$ ipython --no-banner

In [1]: import numpy as np

In [2]: np.set_printoptions(precision=3, suppress=True, linewidth=160)

In [3]: out = np.array([[2, 0], [2, 0], [0, -2], [-2, -2], [1, -2], [-2, 0], [-2, 0], [0, 2]])

In [4]: basis = np.array([[0, 5, 5, 4, 5, 3, 0, 0, 4, 4, 3], [4, 1, 5, 3, 0, 3, 0, 0, 2, 0, 0]])

In [5]: rng = np.random.default_rng(211756)

In [6]: m1 = out @ basis + 0.1 * rng.normal(size=(8, 11))

In [7]: m1
Out[7]: 
array([[ -0.037,   9.941,  10.037,   7.967,   9.972,   6.061,  -0.195,   0.03 ,   7.804,   7.972,   5.813],
       [ -0.087,   9.949,  10.165,   8.026,  10.083,   5.889,   0.002,  -0.007,   8.148,   8.092,   5.955],
       [ -8.227,  -2.079,  -9.936,  -6.075,  -0.109,  -5.97 ,   0.155,   0.093,  -4.068,  -0.031,   0.007],
       [ -8.036, -11.956, -19.969, -14.   ,  -9.898, -12.209,   0.038,   0.029, -11.966,  -7.935,  -6.056],
       [ -7.97 ,   2.883,  -5.068,  -2.076,   5.006,  -2.781,  -0.013,   0.156,  -0.038,   4.181,   2.96 ],
       [  0.009, -10.025, -10.054,  -7.916,  -9.836,  -5.873,  -0.052,   0.074,  -8.072,  -7.981,  -6.024],
       [ -0.149,  -9.884, -10.088,  -8.013,  -9.997,  -5.976,  -0.042,   0.045,  -8.172,  -8.009,  -5.961],
       [  7.914,   1.923,   9.886,   5.942,   0.069,   6.086,   0.029,  -0.042,   3.902,  -0.01 ,  -0.119]])

In [8]: def softmax(z):
   ...:     e = np.exp(z - z.max(axis=-1, keepdims=True))
   ...:     return e / e.sum(axis=-1, keepdims=True)
   ...: 

In [9]: softmax(m1).sum(axis=1)
Out[9]: array([1., 1., 1., 1., 1., 1., 1., 1.])

In [10]: np.round(softmax(m1[3]), 3) + 0
Out[10]: array([0.   , 0.   , 0.   , 0.   , 0.   , 0.   , 0.501, 0.497, 0.   , 0.   , 0.001])

In [11]: np.round(softmax(10 * m1[3]), 3) + 0
Out[11]: array([0.   , 0.   , 0.   , 0.   , 0.   , 0.   , 0.522, 0.478, 0.   , 0.   , 0.   ])

In [12]: att = m1 @ m1.T / np.sqrt(11)

In [13]: np.round(softmax(att + np.triu(np.full(att.shape, -np.inf), 1)), 3) + 0
Out[13]: 
array([[1.   , 0.   , 0.   , 0.   , 0.   , 0.   , 0.   , 0.   ],
       [0.12 , 0.88 , 0.   , 0.   , 0.   , 0.   , 0.   , 0.   ],
       [0.   , 0.   , 1.   , 0.   , 0.   , 0.   , 0.   , 0.   ],
       [0.   , 0.   , 0.   , 1.   , 0.   , 0.   , 0.   , 0.   ],
       [0.   , 0.   , 0.001, 0.   , 0.999, 0.   , 0.   , 0.   ],
       [0.   , 0.   , 0.   , 1.   , 0.   , 0.   , 0.   , 0.   ],
       [0.   , 0.   , 0.   , 1.   , 0.   , 0.   , 0.   , 0.   ],
       [0.003, 0.005, 0.   , 0.   , 0.   , 0.   , 0.   , 0.992]])

In [14]: softmax(att).round(6).argmax(axis=1)
Out[14]: array([1, 1, 3, 3, 4, 3, 3, 7])

In [15]: round(float(np.linalg.norm(m1, 2) / np.linalg.norm(m1)), 3)
Out[15]: 0.94

In [16]: np.argsort(-np.linalg.norm(m1, axis=0).round(6), kind="stable")[:3]
Out[16]: array([2, 1, 3])

In [17]: np.linalg.cond(m1) > 100
Out[17]: np.True_

In [18]: F = np.load("a.npy")

In [19]: F
Out[19]: 
array([[-11.894,   1.221,   1.978,  -7.093,   2.055, -12.728,  -1.716,  -6.394,  -1.241],
       [  2.766,   1.945,  -2.609,   9.238,   3.411,  -5.9  ,  -0.276,  -5.06 ,  -3.953],
       [  4.198,   1.191,  -1.651,   6.776,   3.671,  -7.225,  -0.785,   1.08 ,  -5.744],
       [  4.636,   1.333,  -3.321,   9.363,   4.102,  -6.742,  -1.027,  -0.906,  -5.   ],
       [  4.085,   0.285,  -4.196,   8.84 ,   3.89 ,  -6.211,   0.712,  -1.843,  -3.989],
       [-10.062,   1.004,   0.901,  -6.459,   3.088, -13.615,  -2.127,  -5.744,  -1.734],
       [-12.921,   1.035,   1.267,  -7.126,   3.171, -15.827,  -1.57 ,  -5.219,  -1.326],
       [-12.164,   1.015,  -0.352,  -8.178,   3.901, -13.526,  -0.189,  -6.067,  -1.406],
       [  5.711,  -1.159,  -2.56 ,   5.146,   3.394,  -7.019,  -1.372,  -0.369,  -4.346],
       [-12.381,   1.869,   2.5  ,  -6.426,   2.441, -15.042,  -1.764,  -6.621,  -1.457],
       [  4.567,   2.54 ,  -0.466,   7.937,   3.954,  -6.595,  -2.663,  -1.732,  -2.494],
       [  4.57 ,  -0.135,  -3.057,   9.452,   6.083,  -8.228,  -1.925,  -3.655,  -4.65 ],
       [-11.906,   2.011,   0.598,  -9.163,   3.163, -13.241,  -2.552,  -6.309,  -0.9  ],
       [-12.259,   1.485,   0.555,  -6.353,   2.991, -13.32 ,  -2.435,  -3.974,  -2.013],
       [  6.12 ,   2.541,  -2.452,   9.415,   5.321,  -5.663,  -0.84 ,  -2.333,  -5.746],
       [-12.142,   1.033,   2.367,  -8.169,   3.188, -12.14 ,  -5.289,  -5.307,  -1.203],
       [-12.844,   1.733,   0.838,  -8.023,   3.462, -12.689,  -0.676,  -5.436,  -1.684],
       [  3.115,   1.148,  -3.132,   8.396,   3.082,  -5.246,  -2.079,  -1.907,  -4.62 ],
       [-11.53 ,   2.045,   1.409,  -7.51 ,   2.653, -12.982,  -0.643,  -5.725,  -1.571],
       [  5.323,   2.148,  -2.319,   8.673,   4.686,  -5.685,  -1.245,  -2.164,  -3.006],
       [-12.447,   0.808,   0.772,  -7.476,   2.423, -14.093,  -1.986,  -5.584,   0.315],
       [  2.908,  -1.337,  -1.998,   6.795,   5.721,  -6.956,  -2.358,  -1.463,  -4.936],
       [  5.701,   1.002,  -1.902,   7.737,   6.263,  -6.354,  -1.696,  -1.225,  -2.211],
       [  4.712,   2.072,  -2.285,   7.66 ,   5.305,  -7.662,  -0.513,  -0.976,  -6.027],
       [-12.317,  -0.213,   0.735,  -8.41 ,   0.479, -13.529,  -1.701,  -6.016,  -0.049],
       [  5.652,  -0.312,  -2.349,   7.811,   3.473,  -6.222,  -1.283,  -2.104,  -2.892],
       [  5.901,   1.064,  -2.766,   9.364,   4.652,  -6.131,   0.283,  -2.735,  -4.967],
       [  6.469,   1.064,  -2.127,   9.869,   4.671,  -8.462,  -1.219,   0.082,  -5.146],
       [-11.129,   3.463,   1.239,  -8.497,   3.436, -14.645,  -2.662,  -7.04 ,  -3.453],
       [  7.358,   1.09 ,  -1.59 ,   6.355,   4.767,  -5.498,  -0.751,  -2.536,  -3.269],
       [  5.444,   1.753,  -3.393,   8.668,   5.29 ,  -7.393,  -0.316,  -2.498,  -5.643],
       [  4.167,   0.374,  -2.472,   7.612,   5.189,  -7.288,   0.204,  -0.929,  -4.662],
       [  5.294,   1.481,  -2.215,   7.592,   5.671,  -5.841,  -0.753,  -0.709,  -5.03 ],
       [-11.115,   2.27 ,   1.359,  -6.642,   2.254, -13.751,  -2.854,  -7.391,  -2.625],
       [-12.046,   0.408,   0.63 ,  -5.725,   0.913, -12.706,   0.073,  -3.921,  -1.633]])

In [20]: Xc = F - F.mean(axis=0)

In [21]: left, sv, vt = np.linalg.svd(Xc, full_matrices=False)

In [22]: np.round(Xc.mean(axis=0), 3) + 0
Out[22]: array([0., 0., 0., 0., 0., 0., 0., 0., 0.])

In [23]: vt[0] * np.sign(vt[0, np.abs(vt[0]).argmax()])
Out[23]: array([ 0.679, -0.015, -0.143,  0.626,  0.08 ,  0.279,  0.037,  0.164, -0.119])

In [24]: sv
Out[24]: array([73.051,  7.693,  7.354,  7.103,  5.694,  5.363,  4.686,  4.374,  2.852])
